In [1]: import numpy as np

In [2]: np.set_printoptions(precision=1, suppress=True, linewidth=200, sign=" ")

In [3]: J = np.load("run5.npy")

In [4]: print(J)
[[ 0.1  0.1 -0.3]
 [ 0.1  0.1 -0.3]
 [-0.3 -0.3  0.8]]

In [5]: # projection: eigenvalues are 0 or 1

In [6]: np.round(np.linalg.det(J[::-1]), 1)
Out[6]: np.float64(0.0)

In [7]: print(np.round(np.poly(J), 1) + 0)
[ 1. -1.  0.  0.]

In [8]: np.einsum("ii->", J)
Out[8]: np.float64(1.0)

In [9]: np.einsum("ij,ji->", J, J)
Out[9]: np.float64(1.0)

In [10]: np.kron(np.eye(2, dtype=int), J)
Out[10]: 
array([[ 0.1,  0.1, -0.3,  0. ,  0. , -0. ],
       [ 0.1,  0.1, -0.3,  0. ,  0. , -0. ],
       [-0.3, -0.3,  0.8, -0. , -0. ,  0. ],
       [ 0. ,  0. , -0. ,  0.1,  0.1, -0.3],
       [ 0. ,  0. , -0. ,  0.1,  0.1, -0.3],
       [-0. , -0. ,  0. , -0.3, -0.3,  0.8]])

In [11]: x = np.array([-1, 8, -5])

In [12]: (x - J @ x) @ (J @ x)
Out[12]: np.float64(0.0)

In [13]: np.linalg.eigvalsh(2 * J - np.eye(3))
Out[13]: array([-1., -1.,  1.])

In [14]: W1 = np.array([[0, 0, 1, 2], [2, 1, 0, 0], [1, 2, 1, 1]])

In [15]: b = np.array([8, 8, 1, 2])

In [16]: H = np.maximum(J @ W1 + b, 0)

In [17]: print(np.linalg.matrix_rank(H))
2

In [18]: (H > 0).astype(int)
Out[18]: 
array([[ 1,  1,  1,  1],
       [ 1,  1,  1,  1],
       [ 1,  1,  1,  1]])

In [19]: Z = np.array([[-1, 1, -3], [2, 2, 0], [0, -3, 0], [1, 0, 1]])

In [20]: print(W1 @ Z)
[[ 2 -3  2]
 [ 0  4 -6]
 [ 4  2 -2]]

In [21]: (H @ Z).round(6).argmax(axis=1)
Out[21]: array([ 1,  1,  1])

In [22]: H @ Z
Out[22]: 
array([[  9.1,  20.5, -21.8],
       [  9.1,  20.5, -21.8],
       [ 12.7,  22.4, -22.5]])

In [23]: Y = np.array([[5, 3], [5, 4]])

In [24]: X = np.tile(Y, (2, 2))

In [25]: X
Out[25]: 
array([[ 5,  3,  5,  3],
       [ 5,  4,  5,  4],
       [ 5,  3,  5,  3],
       [ 5,  4,  5,  4]])

In [26]: # looks like rank 2

In [27]: X - X[0]
Out[27]: 
array([[ 0,  0,  0,  0],
       [ 0,  1,  0,  1],
       [ 0,  0,  0,  0],
       [ 0,  1,  0,  1]])

In [28]: np.unravel_index(np.abs(X).argmax(), X.shape)
Out[28]: (np.int64(0), np.int64(0))

In [29]: round(np.linalg.norm(X), 1)
Out[29]: np.float64(17.3)

In [30]: rng = np.random.default_rng(0)

In [31]: z = rng.integers(0, 3, 2)

In [32]: data = (z[:, None] == z) * 5 + np.eye(2)

In [33]: data
Out[33]: 
array([[ 6.,  0.],
       [ 0.,  6.]])

In [34]: def softmax(z):
    ...:     e = np.exp(z - z.max(axis=-1, keepdims=True))
    ...:     return e / e.sum(axis=-1, keepdims=True)
    ...: 

In [35]: softmax(data).sum(axis=1)
Out[35]: array([ 1.,  1.])

In [36]: np.round(softmax(data[1] + -2), 1) + 0
Out[36]: array([ 0.,  1.])

In [37]: att = data @ data.T / np.sqrt(2)

In [38]: np.round(softmax(att), 1) + 0
Out[38]: 
array([[ 1.,  0.],
       [ 0.,  1.]])

In [39]: np.linalg.matrix_rank(data - data[0, 0] * np.eye(2))
Out[39]: np.int64(0)

In [40]: feats = np.load("out7.npy")

In [41]: feats
Out[41]: 
array([[ 5.,  1.,  0.,  0.],
       [ 0.,  5.,  1.,  0.],
       [ 0.,  0.,  5.,  1.],
       [ 0.,  0.,  0.,  5.]])

In [42]: # triangular, det is the product of the diagonal

In [43]: z = rng.permutation(4)

In [44]: Y = feats[:, z] * rng.choice([-1, 1], 4)

In [45]: Y
Out[45]: 
array([[-0., -0., -5., -1.],
       [-0., -1., -0., -5.],
       [-1., -5., -0., -0.],
       [-5., -0., -0., -0.]])

In [46]: left, _, vt = np.linalg.svd(feats.T @ Y)

In [47]: np.round(left @ vt, 1) + 0
Out[47]: 
array([[ 0.,  0., -1.,  0.],
       [ 0.,  0.,  0., -1.],
       [ 0., -1.,  0.,  0.],
       [-1.,  0.,  0.,  0.]])

In [48]: np.round(np.linalg.lstsq(feats, Y)[0], 1) + 0
Out[48]: 
array([[ 0.,  0., -1.,  0.],
       [ 0.,  0.,  0., -1.],
       [ 0., -1.,  0.,  0.],
       [-1.,  0.,  0.,  0.]])

In [49]: x = np.array([1, 3, -3, 1])

In [50]: np.linalg.norm(feats @ x) <= np.linalg.norm(feats, 2) * np.linalg.norm(x) + 1e-9
Out[50]: np.True_

In [51]: print(feats @ x)
[  8.  12. -14.   5.]

In [52]: print(feats @ (2 * x))
[ 16.  24. -28.  10.]

In [53]: Y = np.array([[-4, 1, 3], [-1, 1, -1]])

In [54]: Z = np.kron(Y, feats)

In [55]: print(Z)
[[-20.  -4.  -0.  -0.   5.   1.   0.   0.  15.   3.   0.   0.]
 [ -0. -20.  -4.  -0.   0.   5.   1.   0.   0.  15.   3.   0.]
 [ -0.  -0. -20.  -4.   0.   0.   5.   1.   0.   0.  15.   3.]
 [ -0.  -0.  -0. -20.   0.   0.   0.   5.   0.   0.   0.  15.]
 [ -5.  -1.  -0.  -0.   5.   1.   0.   0.  -5.  -1.  -0.  -0.]
 [ -0.  -5.  -1.  -0.   0.   5.   1.   0.  -0.  -5.  -1.  -0.]
 [ -0.  -0.  -5.  -1.   0.   0.   5.   1.  -0.  -0.  -5.  -1.]
 [ -0.  -0.  -0.  -5.   0.   0.   0.   5.  -0.  -0.  -0.  -5.]]

In [56]: M = np.load("a.npy")

In [57]: M.round(1) + 0
Out[57]: 
array([[ 0.1,  0.1,  0.3,  0.2],
       [ 0.1,  0. ,  0.1,  0.1],
       [ 0.3,  0.1,  0.6,  0.4],
       [ 0.2,  0.1,  0.4,  0.3]])

In [58]: left, sig, vt = np.linalg.svd(M, full_matrices=False)

In [59]: np.abs(left[:, 0]).round(6).argmax()
Out[59]: np.int64(2)

In [60]: round(np.sqrt((sig ** 2).sum()), 1), round(float(np.linalg.norm(M)), 1)
Out[60]: (np.float64(1.0), 1.0)

In [61]: left.shape, sig.shape, vt.shape
Out[61]: ((4, 4), (4,), (4, 4))

In [62]: np.abs(vt[0])
Out[62]: array([ 0.4,  0.1,  0.7,  0.5])

In [63]: (sig > 1e-8).sum()
Out[63]: np.int64(1)

In [64]: np.allclose(left * sig @ vt, M)
Out[64]: True

In [65]: np.round(sig / sig[0], 1) + 0
Out[65]: array([ 1.,  0.,  0.,  0.])

In [66]: F = np.load("case4.npy")

In [67]: F
Out[67]: 
array([[  0,   2,   3],
       [  0,   2,   0],
       [  0,   2,   7],
       [  0,   2,   0],
       [  2,   2,  11],
       [  0,   2,   7],
       [  0,   2,   0],
       [  0,   2,   7],
       [  2,   2,  11],
       [  2,   2,  11],
       [  2,   2,  11],
       [  2,   2,  11],
       [  0,   2,   0],
       [  0,   2,   7],
       [  2,   2,  11],
       [  0,   2,   3],
       [  0,   2,   0],
       [  0,   2,   3]])

In [68]: # column 2 is much longer than the rest

In [69]: left, sig, vt = np.linalg.svd(F, full_matrices=False)

In [70]: np.abs(vt[0])
Out[70]: array([ 0.1,  0.2,  1. ])

In [71]: np.abs(left[:, 0]).round(6).argmax()
Out[71]: np.int64(4)

In [72]: np.round(left.T @ left, 1) + 0
Out[72]: 
array([[ 1.,  0.,  0.],
       [ 0.,  1.,  0.],
       [ 0.,  0.,  1.]])

In [73]: print(round(float(np.sqrt((sig ** 2).sum())), 1), round(float(np.linalg.norm(F)), 1))
32.3 32.3

In [74]: left.shape, sig.shape, vt.shape
Out[74]: ((18, 3), (3,), (3, 3))

In [75]: Y = np.c_[F[:, :1] @ np.array([[1]]), np.array([2, 0, 1, 2, 5, 1, 5, 1, 5, 2, 1, 5, 5, 1, 0, 1, 0, 5])]

In [76]: print(Y)
[[ 0  2]
 [ 0  0]
 [ 0  1]
 [ 0  2]
 [ 2  5]
 [ 0  1]
 [ 0  5]
 [ 0  1]
 [ 2  5]
 [ 2  2]
 [ 2  1]
 [ 2  5]
 [ 0  5]
 [ 0  1]
 [ 2  0]
 [ 0  1]
 [ 0  0]
 [ 0  5]]

In [77]: np.linalg.matrix_rank(Y)
Out[77]: np.int64(2)

In [78]: x = np.array([0, 0])

In [79]: rhs = Y @ x

In [80]: np.linalg.lstsq(Y, rhs)[0]
Out[80]: array([ 0.,  0.])

In [81]: print(rhs)
[ 0  0  0  0  0  0  0  0  0  0  0  0  0  0  0  0  0  0]

In [82]: rhs = rhs + 0.1 * rng.normal(size=18)

In [83]: rhs.round(1) + 0
Out[83]: array([ 0. ,  0.1,  0.1, -0.1, -0.1, -0.1,  0. , -0.2,  0. , -0.1, -0.1, -0.1,  0. ,  0. ,  0.1,  0. ,  0.1, -0.1])

In [84]: b, *_ = np.linalg.lstsq(Y, rhs)

In [85]: np.round(Y.T @ (rhs - Y @ b), 1) + 0
Out[85]: array([ 0.,  0.])

In [86]: [round(float(np.linalg.norm(np.linalg.solve(Y.T @ Y + lam * np.eye(2), Y.T @ rhs))), 2) for lam in (0, 1, 10, 100)]
Out[86]: [0.01, 0.01, 0.01, 0.01]

In [87]: print(b.round(1) + 0)
[ 0.  0.]

In [88]: np.round(np.linalg.norm(rhs - Y @ b), 1)
Out[88]: np.float64(0.4)
